In [1]: import numpy as np

In [2]: import numpy.linalg as la

In [3]: np.set_printoptions(suppress=True, linewidth=200)

In [4]: rd = lambda a: np.round(a, 2) + 0

In [5]: W0 = np.load("x.npy")

In [6]: W0
Out[6]: 
array([[1, 2, 1, 2, 1, 2],
       [0, 2, 0, 2, 0, 2],
       [1, 2, 1, 2, 1, 2],
       [1, 2, 1, 2, 1, 2],
       [0, 2, 0, 2, 0, 2],
       [1, 2, 1, 2, 1, 2]])

In [7]: # null space of dimension 4

In [8]: x0 = np.array([1, 4, 3, -5, -5, 2])

In [9]: a = np.maximum(W0 @ x0, 0)

In [10]: W0.T @ a
Out[10]: array([ 4, 16,  4, 16,  4, 16])

In [11]: W0 * (a > 1e-9)[:, None]
Out[11]: 
array([[1, 2, 1, 2, 1, 2],
       [0, 2, 0, 2, 0, 2],
       [1, 2, 1, 2, 1, 2],
       [1, 2, 1, 2, 1, 2],
       [0, 2, 0, 2, 0, 2],
       [1, 2, 1, 2, 1, 2]])

In [12]: rd(np.tanh(W0 @ x0))
Out[12]: array([0.76, 0.96, 0.76, 0.76, 0.96, 0.76])

In [13]: np.maximum(W0 @ (3 * x0), 0)
Out[13]: array([3, 6, 3, 3, 6, 3])

In [14]: U, sigma, VT = la.svd(W0, full_matrices=False)

In [15]: rd(sigma)
Out[15]: array([8.97, 1.89, 0.  , 0.  , 0.  , 0.  ])

In [16]: rd(np.abs(VT[0]))
Out[16]: array([0.19, 0.54, 0.19, 0.54, 0.19, 0.54])

In [17]: rd(VT @ VT.T)
Out[17]: 
array([[1., 0., 0., 0., 0., 0.],
       [0., 1., 0., 0., 0., 0.],
       [0., 0., 1., 0., 0., 0.],
       [0., 0., 0., 1., 0., 0.],
       [0., 0., 0., 0., 1., 0.],
       [0., 0., 0., 0., 0., 1.]])

In [18]: rd(sigma / sigma[0])
Out[18]: array([1.  , 0.21, 0.  , 0.  , 0.  , 0.  ])

In [19]: np.allclose(U * sigma @ VT, W0)
Out[19]: True

In [20]: rd(U.T @ U)
Out[20]: 
array([[1., 0., 0., 0., 0., 0.],
       [0., 1., 0., 0., 0., 0.],
       [0., 0., 1., 0., 0., 0.],
       [0., 0., 0., 1., 0., 0.],
       [0., 0., 0., 0., 1., 0.],
       [0., 0., 0., 0., 0., 1.]])

In [21]: np.abs(U[:, 0]).round(6).argmax()
Out[21]: np.int64(0)

In [22]: (sigma > 1e-8).sum()
Out[22]: np.int64(2)

In [23]: rd(U.T @ W0 @ VT.T)
Out[23]: 
array([[8.97, 0.  , 0.  , 0.  , 0.  , 0.  ],
       [0.  , 1.89, 0.  , 0.  , 0.  , 0.  ],
       [0.  , 0.  , 0.  , 0.  , 0.  , 0.  ],
       [0.  , 0.  , 0.  , 0.  , 0.  , 0.  ],
       [0.  , 0.  , 0.  , 0.  , 0.  , 0.  ],
       [0.  , 0.  , 0.  , 0.  , 0.  , 0.  ]])

In [24]: rng = np.random.default_rng(71)

In [25]: theta = np.sort(rng.uniform(-2, 2, 19))

In [26]: m1 = np.c_[theta, theta ** 2, theta ** 3] @ np.array([[-2, -4, 5, 2, -1, 1, 3, 4, -1],
    ...:     [5, 0, 3, -5, 5, 1, -2, 3, 2],
    ...:     [-3, 0, 0, -3, -3, 5, 1, 2, 2]])

In [27]: rd(m1)
Out[27]: 
array([[ 39.54,   7.38,   0.99,  -1.87,  37.69, -29.83, -18.62,  -9.72,  -3.9 ],
       [ 38.13,   7.27,   0.82,  -2.15,  36.32, -28.51, -18.05,  -9.36,  -3.58],
       [ 14.63,   4.78,  -1.69,  -4.41,  13.44,  -8.29,  -8.14,  -3.91,   0.64],
       [ 14.34,   4.73,  -1.72,  -4.4 ,  13.16,  -8.07,  -8.01,  -3.85,   0.67],
       [ 13.78,   4.65,  -1.76,  -4.37,  12.62,  -7.65,  -7.75,  -3.73,   0.72],
       [  9.72,   3.95,  -2.01,  -3.96,   8.73,  -4.81,  -5.86,  -2.95,   1.01],
       [  7.69,   3.52,  -2.08,  -3.59,   6.81,  -3.52,  -4.88,  -2.56,   1.07],
       [  5.5 ,   2.98,  -2.06,  -3.02,   4.76,  -2.26,  -3.76,  -2.14,   1.03],
       [  2.56,   1.97,  -1.74,  -1.84,   2.06,  -0.85,  -2.08,  -1.48,   0.74],
       [ -0.14,  -0.37,   0.49,   0.14,  -0.05,   0.11,   0.26,   0.4 ,  -0.07],
       [ -0.16,  -0.44,   0.59,   0.16,  -0.05,   0.13,   0.31,   0.48,  -0.08],
       [ -0.22,  -0.72,   0.99,   0.18,  -0.04,   0.24,   0.48,   0.83,  -0.1 ],
       [ -0.21,  -1.48,   2.25,  -0.09,   0.16,   0.76,   0.89,   1.99,   0.  ],
       [ -0.1 ,  -2.16,   3.57,  -0.84,   0.44,   1.61,   1.19,   3.34,   0.36],
       [ -0.01,  -2.59,   4.5 ,  -1.62,   0.64,   2.43,   1.38,   4.4 ,   0.74],
       [ -0.05,  -4.18,   8.49,  -6.77,   0.99,   7.82,   2.09,   9.72,   3.41],
       [ -0.49,  -4.93,  10.72, -10.75,   0.75,  12.11,   2.53,  13.23,   5.55],
       [ -3.08,  -6.57,  16.3 , -23.48,  -1.44,  26.47,   3.96,  23.51,  12.6 ],
       [ -3.65,  -6.79,  17.12, -25.64,  -1.95,  28.98,   4.22,  25.18,  13.82]])

In [28]: z = m1[:, 4] > np.median(m1[:, 4])

In [29]: u = m1[z].mean(axis=0) - m1[~z].mean(axis=0)

In [30]: rd(u)
Out[30]: array([ 17.02,   7.6 ,  -7.75,   3.58,  15.12, -18.49, -10.3 , -12.72,  -3.8 ])

In [31]: z.astype(int)
Out[31]: array([1, 1, 1, 1, 1, 1, 1, 1, 1, 0, 0, 0, 0, 0, 0, 0, 0, 0, 0])

In [32]: w1 = np.array([[-1, 1, 1, 2],
    ...:     [0, -1, -1, 0],
    ...:     [-2, 1, -2, 2],
    ...:     [1, 1, 0, -1],
    ...:     [0, 1, -1, 0],
    ...:     [2, 2, 2, 0],
    ...:     [2, -2, 0, -1],
    ...:     [-2, -2, -1, 2],
    ...:     [1, -1, 2, 2]])

In [33]: beta = np.array([-3, -3, -2, 1])

In [34]: hid = np.maximum(m1 @ w1 + beta, 0)

In [35]: (hid > 0).astype(int)
Out[35]: 
array([[0, 1, 0, 1],
       [0, 1, 0, 1],
       [0, 1, 0, 1],
       [0, 1, 0, 1],
       [0, 1, 0, 1],
       [0, 1, 0, 1],
       [0, 1, 0, 1],
       [0, 1, 0, 1],
       [0, 1, 1, 1],
       [0, 0, 0, 1],
       [0, 0, 0, 1],
       [0, 0, 0, 1],
       [0, 0, 0, 1],
       [0, 0, 0, 1],
       [0, 0, 0, 1],
       [0, 0, 0, 1],
       [0, 0, 1, 1],
       [0, 0, 1, 1],
       [0, 0, 1, 1]])

In [36]: Z = np.array([[0, 0, 2], [1, 2, 1], [2, 1, 2], [1, 0, 1]])

In [37]: (hid @ Z).round(6).argmax(axis=1)
Out[37]: array([0, 0, 0, 0, 0, 0, 0, 0, 0, 0, 0, 0, 0, 0, 0, 0, 0, 0, 0])

In [38]: w1 @ Z
Out[38]: 
array([[ 5,  3,  3],
       [-3, -3, -3],
       [-1,  0, -5],
       [ 0,  2,  2],
       [-1,  1, -1],
       [ 6,  6, 10],
       [-3, -4,  1],
       [-2, -5, -6],
       [ 5,  0,  7]])

In [39]: C2 = np.cov(m1, rowvar=False)

In [40]: rd(np.median(m1, axis=0))
Out[40]: array([-0.01, -0.37,  0.82, -3.02,  0.99,  0.11,  0.26,  0.4 ,  0.72])

In [41]: rd(m1.std(axis=0))
Out[41]: array([12.23,  4.32,  5.89,  7.15, 11.36, 13.93,  6.49,  9.29,  4.37])

In [42]: rd(np.corrcoef(m1[:, 2], m1[:, 0])[0, 1])
Out[42]: np.float64(-0.41)

In [43]: rd(np.polyfit(m1[:, 2], m1[:, 0], 1))
Out[43]: array([-0.86,  9.67])

In [44]: C2.shape
Out[44]: (9, 9)

In [45]: rd(la.eigvalsh(C2)[::-1])
Out[45]: array([631.8 , 121.33,  11.64,   0.  ,   0.  ,   0.  ,   0.  ,   0.  ,   0.  ])

In [46]: mat = np.array([[3, 0, 2, -3, 0, 2, 2, 2, 3, 1],
    ...:     [1, -3, -1, 1, -2, 0, 0, -3, -1, -3],
    ...:     [-3, 0, 3, -2, -3, -2, -1, 0, -2, -1],
    ...:     [2, -3, 3, 1, 0, -3, 2, 3, 1, 0],
    ...:     [2, -2, -2, 2, 0, 2, 1, 1, -1, 0],
    ...:     [0, -2, 3, -1, 2, -1, -3, 3, -2, -2],
    ...:     [1, -2, -1, 0, 0, -2, -2, -2, 1, 1],
    ...:     [-2, -3, -3, 1, -3, 1, -1, 0, 1, 3]])

In [47]: mat
Out[47]: 
array([[ 3,  0,  2, -3,  0,  2,  2,  2,  3,  1],
       [ 1, -3, -1,  1, -2,  0,  0, -3, -1, -3],
       [-3,  0,  3, -2, -3, -2, -1,  0, -2, -1],
       [ 2, -3,  3,  1,  0, -3,  2,  3,  1,  0],
       [ 2, -2, -2,  2,  0,  2,  1,  1, -1,  0],
       [ 0, -2,  3, -1,  2, -1, -3,  3, -2, -2],
       [ 1, -2, -1,  0,  0, -2, -2, -2,  1,  1],
       [-2, -3, -3,  1, -3,  1, -1,  0,  1,  3]])

In [48]: out = mat[0, 0] * mat[1:] - np.outer(mat[1:, 0], mat[0])

In [49]: out
Out[49]: 
array([[  0,  -9,  -5,   6,  -6,  -2,  -2, -11,  -6, -10],
       [  0,   0,  15, -15,  -9,   0,   3,   6,   3,   0],
       [  0,  -9,   5,   9,   0, -13,   2,   5,  -3,  -2],
       [  0,  -6, -10,  12,   0,   2,  -1,  -1,  -9,  -2],
       [  0,  -6,   9,  -3,   6,  -3,  -9,   9,  -6,  -6],
       [  0,  -6,  -5,   3,   0,  -8,  -8,  -8,   0,   2],
       [  0,  -9,  -5,  -3,  -9,   7,   1,   4,   9,  11]])

In [50]: la.matrix_rank(out), la.matrix_rank(mat)
Out[50]: (np.int64(7), np.int64(8))
